In [1]: import numpy as np

In [2]: import numpy.linalg as la

In [3]: np.set_printoptions(precision=2, suppress=True, linewidth=120, legacy="1.25")

In [4]: tidy = lambda a: np.round(a, 2) + 0

In [5]: E = np.load("run16.npy")

In [6]: print(E)
[[  1   0  -1  -1   5   0   0  -3   1]
 [  6   0  -3   0   9   3  -9  -6  -3]
 [ -1   0   2   3 -12   1  -3   7  -4]
 [  9   0  -3   3   3   6 -18  -3  -9]
 [  5   0  -2   1   4   3  -9  -3  -4]]

In [7]: rk = la.matrix_rank(E)

In [8]: print(rk)
2

In [9]: N = la.svd(E)[2][rk:].T

In [10]: print(la.matrix_rank(E.T @ E), la.matrix_rank(E @ E.T))
2 2

In [11]: print(N.shape)
(9, 7)

In [12]: print(np.allclose(E @ N, 0))
True

In [13]: print([int(la.matrix_rank(E[:, :j + 1])) for j in range(9)])
[1, 1, 2, 2, 2, 2, 2, 2, 2]

In [14]: print(np.abs(E).max())
18

In [15]: print(np.unravel_index(np.abs(E).argmax(), E.shape))
(3, 6)

In [16]: print(E.mean(axis=0))
[ 4.   0.  -1.4  1.2  1.8  2.6 -7.8 -1.6 -3.8]

In [17]: print(tidy(np.trace(la.pinv(E) @ E)))
2.0

In [18]: print(tidy(E @ la.pinv(E) @ E))
[[  1.   0.  -1.  -1.   5.   0.   0.  -3.   1.]
 [  6.   0.  -3.   0.   9.   3.  -9.  -6.  -3.]
 [ -1.   0.   2.   3. -12.   1.  -3.   7.  -4.]
 [  9.   0.  -3.   3.   3.   6. -18.  -3.  -9.]
 [  5.   0.  -2.   1.   4.   3.  -9.  -3.  -4.]]

In [19]: left, s, vt = la.svd(E)

In [20]: V = vt[:(s > 1e-8).sum()]

In [21]: rng = np.random.default_rng(69)

In [22]: vec = E[0] + 3 * E[3] + rng.integers(2) * np.eye(9)[8]

In [23]: print(vec)
[ 28.   0. -10.   8.  14.  18. -54. -12. -26.]

In [24]: print(np.allclose(V.T @ V @ vec, vec))
True

In [25]: out = np.array([[-1, -6, -7, 7], [0, 6, -7, -9], [-2, -5, 8, 6], [-7, 5, 9, 1]])

In [26]: A = np.triu(out, 1)

In [27]: print(A)
[[ 0 -6 -7  7]
 [ 0  0 -7 -9]
 [ 0  0  0  6]
 [ 0  0  0  0]]

In [28]: gram = A.T @ A

In [29]: print(la.matrix_rank(gram))
3

In [30]: print(np.allclose(gram, gram.T))
True

In [31]: print(np.trace(gram), (A ** 2).sum())
300 300
